In [1]: import numpy as np

In [2]: from numpy import linalg as LA

In [3]: np.set_printoptions(precision=1, suppress=True, linewidth=140, sign=" ")

In [4]: rng = np.random.default_rng(722)

In [5]: z = rng.integers(0, 3, 6)

In [6]: mat = np.triu((z[:, None] == z) & (rng.random((6, 6)) < 0.8), 1).astype(int)

In [7]: mat += mat.T

In [8]: mat
Out[8]: 
array([[ 0,  1,  0,  0,  0,  1],
       [ 1,  0,  0,  0,  0,  1],
       [ 0,  0,  0,  0,  1,  0],
       [ 0,  0,  0,  0,  0,  0],
       [ 0,  0,  1,  0,  0,  0],
       [ 1,  1,  0,  0,  0,  0]])

In [9]: Uu, sig, VT = LA.svd(mat)

In [10]: sig
Out[10]: array([ 2.,  1.,  1.,  1.,  1.,  0.])

In [11]: np.argmax(sig[:-1] / (sig[1:] + 1e-6)) + 1
Out[11]: np.int64(5)

In [12]: B = Uu[:, :5] @ np.diag(sig[:5]) @ VT[:5]

In [13]: round(np.abs(mat - B).max(), 1)
Out[13]: np.float64(0.0)

In [14]: LA.matrix_rank(B)
Out[14]: np.int64(5)

In [15]: np.round(LA.norm(mat - B) / LA.norm(mat), 1)
Out[15]: np.float64(0.0)

In [16]: m1 = np.load("arr.npy")

In [17]: m1
Out[17]: 
array([[ 0.6,  0.3,  0.5, -0.6],
       [ 0.3,  0.8, -0.4,  0.4],
       [ 0.5, -0.4,  0.4,  0.7],
       [-0.6,  0.4,  0.7,  0.2]])

In [18]: np.kron(np.eye(2, dtype=int), m1)
Out[18]: 
array([[ 0.6,  0.3,  0.5, -0.6,  0. ,  0. ,  0. , -0. ],
       [ 0.3,  0.8, -0.4,  0.4,  0. ,  0. , -0. ,  0. ],
       [ 0.5, -0.4,  0.4,  0.7,  0. , -0. ,  0. ,  0. ],
       [-0.6,  0.4,  0.7,  0.2, -0. ,  0. ,  0. ,  0. ],
       [ 0. ,  0. ,  0. , -0. ,  0.6,  0.3,  0.5, -0.6],
       [ 0. ,  0. , -0. ,  0. ,  0.3,  0.8, -0.4,  0.4],
       [ 0. , -0. ,  0. ,  0. ,  0.5, -0.4,  0.4,  0.7],
       [-0. ,  0. ,  0. ,  0. , -0.6,  0.4,  0.7,  0.2]])

In [19]: np.round(np.poly(m1), 1) + 0
Out[19]: array([ 1., -2.,  0.,  2., -1.])

In [20]: B = np.array([[1, -8], [6, 5]])

In [21]: C = np.kron(B, m1)

In [22]: C.shape
Out[22]: (8, 8)

In [23]: round(LA.norm(C, 2), 1), round(float(LA.norm(B, 2) * LA.norm(m1, 2)), 1)
Out[23]: (np.float64(9.9), 9.9)

In [24]: LA.matrix_rank(C)
Out[24]: np.int64(8)

In [25]: vec = np.array([7, 6, 6, 1])

In [26]: np.sort(np.abs(np.degrees(np.angle(LA.eigvals(m1)))))
Out[26]: array([   0.,    0.,    0.,  180.])

In [27]: [p for p in range(1, 25) if np.allclose(LA.matrix_power(m1, p), np.eye(4))]
Out[27]: [2, 4, 6, 8, 10, 12, 14, 16, 18, 20, 22, 24]

In [28]: np.abs(LA.eigvals(m1))
Out[28]: array([ 1.,  1.,  1.,  1.])

In [29]: Q = m1.astype(float).copy()

In [30]: for j in range(4):
    ...:     Q[:, j] -= Q[:, :j] @ (Q[:, :j].T @ Q[:, j])
    ...:     Q[:, j] /= LA.norm(Q[:, j])
    ...: 

In [31]: Q
Out[31]: 
array([[ 0.6,  0.3,  0.5, -0.6],
       [ 0.3,  0.8, -0.4,  0.4],
       [ 0.5, -0.4,  0.4,  0.7],
       [-0.6,  0.4,  0.7,  0.2]])

In [32]: np.round(Q.T @ Q, 1) + 0
Out[32]: 
array([[ 1.,  0.,  0.,  0.],
       [ 0.,  1.,  0.,  0.],
       [ 0.,  0.,  1.,  0.],
       [ 0.,  0.,  0.,  1.]])

In [33]: t = np.radians(30)

In [34]: R = np.eye(4)

In [35]: R[0, 0] = R[1, 1] = np.cos(t)

In [36]: R[0, 1], R[1, 0] = -np.sin(t), np.sin(t)

In [37]: R
Out[37]: 
array([[ 0.9, -0.5,  0. ,  0. ],
       [ 0.5,  0.9,  0. ,  0. ],
       [ 0. ,  0. ,  1. ,  0. ],
       [ 0. ,  0. ,  0. ,  1. ]])

In [38]: B = Q @ R.T

In [39]: np.abs(B - Q).max(axis=0)
Out[39]: array([ 0.4,  0.3,  0. ,  0. ])

In [40]: np.allclose(LA.norm(Q, axis=1), LA.norm(B, axis=1))
Out[40]: True

In [41]: B
Out[41]: 
array([[ 0.4,  0.6,  0.5, -0.6],
       [-0.1,  0.8, -0.4,  0.4],
       [ 0.6, -0.1,  0.4,  0.7],
       [-0.7,  0.1,  0.7,  0.2]])

In [42]: np.allclose(Q @ Q.T, B @ B.T)
Out[42]: True

In [43]: arr = np.array([[70, 33, 48, 41], [33, 30, 36, 6], [48, 36, 60, 33], [41, 6, 33, 57]])

In [44]: # symmetric, so the eigenvalues are real

In [45]: np.sort(np.abs(LA.eigvals(arr)))
Out[45]: array([   0.1,   16.1,   40.4,  160.5])

In [46]: np.trace(arr)
Out[46]: np.int64(217)

In [47]: arr @ arr
Out[47]: 
array([[ 9974,  5274,  8781,  6989],
       [ 5274,  3321,  5022,  3063],
       [ 8781,  5022,  8289,  6045],
       [ 6989,  3063,  6045,  6055]])

In [48]: np.allclose(arr @ arr.T, arr.T @ arr)
Out[48]: True

In [49]: Uu, sig, VT = LA.svd(arr)

In [50]: np.argmax(sig[:-1] / (sig[1:] + 1e-6)) + 1
Out[50]: np.int64(3)

In [51]: sig
Out[51]: array([ 160.5,   40.4,   16.1,    0.1])

In [52]: B = Uu[:, :3] @ np.diag(sig[:3]) @ VT[:3]

In [53]: LA.matrix_rank(B)
Out[53]: np.int64(3)

In [54]: round(LA.norm(arr - B, 2), 1), np.round(sig[3], 1)
Out[54]: (np.float64(0.1), np.float64(0.1))

In [55]: (LA.matrix_power((mat != 0) + (mat.T != 0) + np.eye(6), 6) > 0).astype(int)
Out[55]: 
array([[ 1,  1,  0,  0,  0,  1],
       [ 1,  1,  0,  0,  0,  1],
       [ 0,  0,  1,  0,  1,  0],
       [ 0,  0,  0,  1,  0,  0],
       [ 0,  0,  1,  0,  1,  0],
       [ 1,  1,  0,  0,  0,  1]])

In [56]: mat @ mat
Out[56]: 
array([[ 2,  1,  0,  0,  0,  1],
       [ 1,  2,  0,  0,  0,  1],
       [ 0,  0,  1,  0,  0,  0],
       [ 0,  0,  0,  0,  0,  0],
       [ 0,  0,  0,  0,  1,  0],
       [ 1,  1,  0,  0,  0,  2]])

In [57]: z = rng.permutation(4)

In [58]: z
Out[58]: array([ 0,  2,  3,  1])

In [59]: B = arr[z][:, z]

In [60]: np.trace(B)
Out[60]: np.int64(217)

In [61]: np.sort(np.abs(LA.eigvals(B)))
Out[61]: array([   0.1,   16.1,   40.4,  160.5])

In [62]: round(LA.det(B), 1), round(LA.det(arr[z]), 1)
Out[62]: (np.float64(7569.0), np.float64(7569.0))

In [63]: gram = arr.T @ arr

In [64]: np.round(LA.eigvalsh(gram)[::-1], 1) + 0
Out[64]: array([ 25748.2,   1633.1,    257.7,      0. ])

In [65]: np.diag(gram)
Out[65]: array([ 9974,  3321,  8289,  6055])

In [66]: np.trace(gram), (arr ** 2).sum()
Out[66]: (np.int64(27639), np.int64(27639))

In [67]: A = np.load("m.npy")

In [68]: A
Out[68]: 
array([[-3, -1, -2],
       [ 0,  0,  0],
       [-8, -3,  1],
       [ 0,  0,  0],
       [ 0,  0,  0],
       [-8, -3,  1],
       [ 0,  0,  0],
       [ 0,  0,  0],
       [-1, -3,  1],
       [-1, -3,  1],
       [ 0,  0,  0],
       [ 0,  0,  0],
       [ 0,  0,  0],
       [-3, -1, -2]])

In [69]: # row 3 repeats row 1

In [70]: z = A[:, 2] > np.median(A[:, 2])

In [71]: u = A[z].mean(axis=0) - A[~z].mean(axis=0)

In [72]: ((A - A.mean(axis=0)) @ u > 0).astype(int)
Out[72]: array([ 1,  0,  1,  0,  0,  1,  0,  0,  1,  1,  0,  0,  0,  1])

In [73]: u
Out[73]: array([-3.9, -2.8,  1.4])

In [74]: M = np.loadtxt("layer6.csv", delimiter=",")

In [75]: M
Out[75]: 
array([[ 1., -1.,  1., -1.,  1., -1.,  1., -1.],
       [ 1.,  1.,  1.,  1., -1., -1., -1., -1.],
       [ 1., -1., -1.,  1., -1.,  1.,  1., -1.],
       [ 1.,  1.,  1.,  1.,  1.,  1.,  1.,  1.],
       [ 1.,  1., -1., -1.,  1.,  1., -1., -1.]])

In [76]: W = np.array([[2, 2, 1, 2],
    ...:     [3, 1, 0, 1],
    ...:     [2, 2, 3, 3],
    ...:     [0, 1, 2, 1],
    ...:     [1, 1, 0, 2],
    ...:     [3, 0, 2, 3],
    ...:     [3, 1, 2, 2],
    ...:     [1, 3, 0, 1]])

In [77]: b = np.array([4, -7, 3, -2])

In [78]: hid = np.maximum(M @ W + b, 0)

In [79]: (hid > 0).mean(axis=0)
Out[79]: array([ 1. ,  0.2,  0.8,  0.4])

In [80]: hid
Out[80]: 
array([[  5.,   0.,   5.,   1.],
       [  3.,   0.,   5.,   0.],
       [  5.,   0.,   7.,   0.],
       [ 19.,   4.,  13.,  13.],
       [  7.,   0.,   0.,   0.]])

In [81]: C = np.array([[5, -3, -5], [5, 2, -4], [-1, -2, 1], [-5, -1, -3]])

In [82]: (hid @ C).round(6).argmax(axis=1)
Out[82]: array([ 0,  0,  0,  0,  0])

In [83]: W @ C
Out[83]: 
array([[  9,  -6, -23],
       [ 15,  -8, -22],
       [  2, -11, -24],
       [ -2,  -3,  -5],
       [  0,  -3, -15],
       [ -2, -16, -22],
       [  8, -13, -23],
       [ 15,   2, -20]])

In [84]: hid @ C
Out[84]: 
array([[  15.,  -26.,  -23.],
       [  10.,  -19.,  -10.],
       [  18.,  -29.,  -18.],
       [  37.,  -88., -137.],
       [  35.,  -21.,  -35.]])

In [85]: data = np.load("block7.npy")

In [86]: data
Out[86]: 
array([[ 0, -1, -1],
       [ 1,  1, -2],
       [ 3,  3,  0],
       [ 4,  3, -2],
       [ 6,  4, -1],
       [ 8,  4, -3],
       [ 6,  2, -2],
       [ 5,  0,  0],
       [ 4,  2,  2],
       [ 5,  2,  1],
       [ 7,  1,  0],
       [ 8,  0,  1],
       [10, -1,  2],
       [10, -1,  1],
       [11,  0,  1],
       [10,  0,  3],
       [12,  2,  3],
       [10,  2,  3],
       [ 8,  4,  5],
       [ 7,  5,  3],
       [ 5,  6,  5],
       [ 7,  6,  7],
       [ 6,  4,  5],
       [ 4,  5,  7],
       [ 5,  6,  8],
       [ 5,  4,  6],
       [ 7,  2,  5],
       [ 8,  4,  4],
       [ 8,  2,  3],
       [ 7,  2,  5],
       [ 5,  3,  5],
       [ 5,  2,  3],
       [ 3,  3,  1],
       [ 1,  3, -1]])

In [87]: # rows 26 and 29 are equal

In [88]: dist = LA.norm(data[:, None] - data[None], axis=-1)

In [89]: dist.shape
Out[89]: (34, 34)

In [90]: LA.matrix_rank(dist ** 2)
Out[90]: np.int64(5)

In [91]: dist[27].round(6).argsort(kind="stable")[:4]
Out[91]: array([ 27,  18,  19,  22])

In [92]: (dist + 1e9 * np.eye(34)).round(6).argmin(axis=1)
Out[92]: 
array([  1,  33,  32,   2,   6,   4,   3,   9,   9,   8,  11,  10,  13,  12,  13,  12,  17,  15,  27,  27,  22,  24,  25,  24,  23,  22,
        29,  18,  17,  26,  22,   8,   2,   1])

In [93]: dist[:5, :5]
Out[93]: 
array([[ 0. ,  2.4,  5.1,  5.7,  7.8],
       [ 2.4,  0. ,  3.5,  3.6,  5.9],
       [ 5.1,  3.5,  0. ,  2.2,  3.3],
       [ 5.7,  3.6,  2.2,  0. ,  2.4],
       [ 7.8,  5.9,  3.3,  2.4,  0. ]])

In [94]: np.flatnonzero(dist[27] < dist.mean() / 2)
Out[94]: array([ 18,  19,  22,  26,  27,  28,  29])
